$ ipython --no-banner

In [1]: import numpy as np

In [2]: np.set_printoptions(suppress=True, linewidth=140)

In [3]: W0 = np.load("data.npy")

In [4]: W0.round(3)
Out[4]: 
array([[-10.818,  13.259,  -8.948,  -3.939,  21.766,   1.   ],
       [ -0.39 ,  -1.892,   2.187,   6.318,   0.203,   1.   ],
       [  3.861,  -0.311,  -1.487,  -4.331,  -0.374,   1.   ],
       [  7.527,  -6.493,   3.333,   0.909,  -8.86 ,   1.   ],
       [  1.392,   6.633,  -7.678, -13.178,   8.286,   1.   ],
       [  9.039,  -8.022,   4.241,   1.12 , -11.28 ,   1.   ],
       [ 10.116,  -4.475,  -0.022,  -7.594,  -8.094,   1.   ],
       [ -1.698,  -5.157,   6.26 ,  14.905,  -2.562,   1.   ],
       [ -3.839,   3.575,  -1.979,   2.053,   7.818,   1.   ],
       [  4.735,  -3.519,   1.498,   0.233,  -4.233,   1.   ],
       [ -4.011,   2.577,  -0.842,   4.268,   6.852,   1.   ],
       [ -7.999,   2.95 ,   0.641,  10.712,   9.358,   1.   ],
       [ 13.534, -11.248,   5.541,  -0.777, -17.075,   1.   ],
       [ -0.08 ,  -7.272,   7.737,  16.046,  -5.658,   1.   ],
       [ -0.22 ,  -3.675,   3.995,   9.421,  -1.774,   1.   ],
       [ -0.636,  -2.367,   2.806,   7.667,  -0.17 ,   1.   ],
       [ -5.606,  12.297, -10.383, -11.452,  17.989,   1.   ],
       [-14.915,   7.48 ,  -0.901,  14.459,  17.816,   1.   ],
       [ -1.78 ,  -4.969,   6.099,  14.694,  -2.319,   1.   ],
       [-17.869,  19.266, -11.99 ,  -2.772,  31.859,   1.   ],
       [ -4.117,   7.163,  -5.647,  -4.308,  11.764,   1.   ],
       [  9.701,  -3.957,  -0.375,  -7.839,  -7.326,   1.   ],
       [ 16.34 , -13.1  ,   6.181,  -2.272, -20.521,   1.   ],
       [ -1.637,   2.413,  -1.785,   0.323,   5.422,   1.   ],
       [-13.827,   9.902,  -3.978,   7.876,  19.804,   1.   ]])

In [5]: [round(float(x), 3) for x in np.linalg.svd(W0, compute_uv=False)[:3]]
Out[5]: [87.279, 47.544, 9.499]

In [6]: np.argsort(-np.linalg.norm(W0, axis=0).round(6), kind="stable")[:3]
Out[6]: array([4, 0, 3])

In [7]: np.linalg.cond(W0) > 100
Out[7]: np.True_

In [8]: def softmax(z):
   ...:     e = np.exp(z - z.max(axis=-1, keepdims=True))
   ...:     return e / e.sum(axis=-1, keepdims=True)
   ...: 

In [9]: np.round(softmax(W0).sum(axis=1), 3)
Out[9]: array([1., 1., 1., 1., 1., 1., 1., 1., 1., 1., 1., 1., 1., 1., 1., 1., 1., 1., 1., 1., 1., 1., 1., 1., 1.])

In [10]: np.round(softmax(W0[11] + 3), 3) + 0
Out[10]: array([0.   , 0.   , 0.   , 0.794, 0.205, 0.   ])

In [11]: np.round(softmax(W0[11]), 3) + 0
Out[11]: array([0.   , 0.   , 0.   , 0.794, 0.205, 0.   ])

In [12]: S = W0 @ W0.T / np.sqrt(6)

In [13]: softmax(S).round(6).argmax(axis=1)
Out[13]: array([19, 13,  6, 22, 19, 22, 22, 13, 19, 22, 19, 17, 22, 13, 13, 13, 19, 19, 13, 19, 19, 22, 22, 19, 19])

In [14]: K = np.load("m.npy")

In [15]: K.round(3)
Out[15]: 
array([[ 0.033,  0.033, -0.1  ,  0.1  , -0.033,  0.1  ],
       [ 0.033,  0.033, -0.1  ,  0.1  , -0.033,  0.1  ],
       [-0.1  , -0.1  ,  0.3  , -0.3  ,  0.1  , -0.3  ],
       [ 0.1  ,  0.1  , -0.3  ,  0.3  , -0.1  ,  0.3  ],
       [-0.033, -0.033,  0.1  , -0.1  ,  0.033, -0.1  ],
       [ 0.1  ,  0.1  , -0.3  ,  0.3  , -0.1  ,  0.3  ]])

In [16]: vec = np.array([0, 3, 3, 2, 2, -3])

In [17]: np.trace(K)
Out[17]: np.float64(1.0)

In [18]: np.round((vec - K @ vec) @ (K @ vec), 3)
Out[18]: np.float64(0.0)

In [19]: np.round(np.linalg.eigvalsh(2 * K - np.eye(6)), 3)
Out[19]: array([-1., -1., -1., -1., -1.,  1.])

In [20]: vals, evecs = np.linalg.eigh(K)

In [21]: np.round(evecs.T @ evecs, 3) + 0
Out[21]: 
array([[1., 0., 0., 0., 0., 0.],
       [0., 1., 0., 0., 0., 0.],
       [0., 0., 1., 0., 0., 0.],
       [0., 0., 0., 1., 0., 0.],
       [0., 0., 0., 0., 1., 0.],
       [0., 0., 0., 0., 0., 1.]])

In [22]: np.round(np.linalg.eigvalsh(K @ K), 3) + 0
Out[22]: array([0., 0., 0., 0., 0., 1.])

In [23]: np.round(np.abs(evecs[:, -1]), 3)
Out[23]: array([0.183, 0.183, 0.548, 0.548, 0.183, 0.548])

In [24]: np.round(np.linalg.eigvalsh(K + 3 * np.eye(6)), 3)
Out[24]: array([3., 3., 3., 3., 3., 4.])

In [25]: vals.round(3) + 0
Out[25]: array([0., 0., 0., 0., 0., 1.])

In [26]: out = K / np.sqrt((K ** 2).mean(axis=1, keepdims=True))

In [27]: np.round(np.linalg.norm(out, axis=1), 3)
Out[27]: array([2.449, 2.449, 2.449, 2.449, 2.449, 2.449])

In [28]: np.round(K - K.mean(axis=1, keepdims=True), 3)
Out[28]: 
array([[ 0.011,  0.011, -0.122,  0.078, -0.056,  0.078],
       [ 0.011,  0.011, -0.122,  0.078, -0.056,  0.078],
       [-0.033, -0.033,  0.367, -0.233,  0.167, -0.233],
       [ 0.033,  0.033, -0.367,  0.233, -0.167,  0.233],
       [-0.011, -0.011,  0.122, -0.078,  0.056, -0.078],
       [ 0.033,  0.033, -0.367,  0.233, -0.167,  0.233]])

In [29]: E = np.load("dump.npy")

In [30]: E
Out[30]: 
array([[ 1,  1,  1,  1, -1, -1, -1, -1],
       [ 1, -1, -1,  1, -1,  1,  1, -1],
       [ 1, -1, -1,  1,  1, -1, -1,  1],
       [ 1,  1, -1, -1,  1,  1, -1, -1]])

In [31]: vec = np.array([3, 2, 3, -3, -1, -2, -2, -2])

In [32]: h1 = np.maximum(E @ vec, 0)

In [33]: np.flatnonzero(h1 > 1e-9)
Out[33]: array([0, 3])

In [34]: h1
Out[34]: array([12,  0,  0,  6])

In [35]: np.maximum(E @ (3 * vec), 0)
Out[35]: array([36,  0,  0, 18])

In [36]: np.maximum(E @ vec, 0) - np.maximum(-E @ vec, 0)
Out[36]: array([12, -6, -4,  6])

In [37]: U, sv, Vt = np.linalg.svd(E, full_matrices=False)

In [38]: np.round(np.cumsum(sv ** 2) / np.sum(sv ** 2), 3)
Out[38]: array([0.25, 0.5 , 0.75, 1.  ])

In [39]: np.round(Vt @ Vt.T, 3) + 0
Out[39]: 
array([[1., 0., 0., 0.],
       [0., 1., 0., 0.],
       [0., 0., 1., 0.],
       [0., 0., 0., 1.]])

In [40]: np.round(sv / sv[0], 3)
Out[40]: array([1., 1., 1., 1.])

In [41]: np.round(U.T @ U, 3) + 0
Out[41]: 
array([[1., 0., 0., 0.],
       [0., 1., 0., 0.],
       [0., 0., 1., 0.],
       [0., 0., 0., 1.]])

In [42]: np.round(U.T @ E @ Vt.T, 3) + 0
Out[42]: 
array([[2.828, 0.   , 0.   , 0.   ],
       [0.   , 2.828, 0.   , 0.   ],
       [0.   , 0.   , 2.828, 0.   ],
       [0.   , 0.   , 0.   , 2.828]])

In [43]: np.allclose(U * sv @ Vt, E)
Out[43]: True
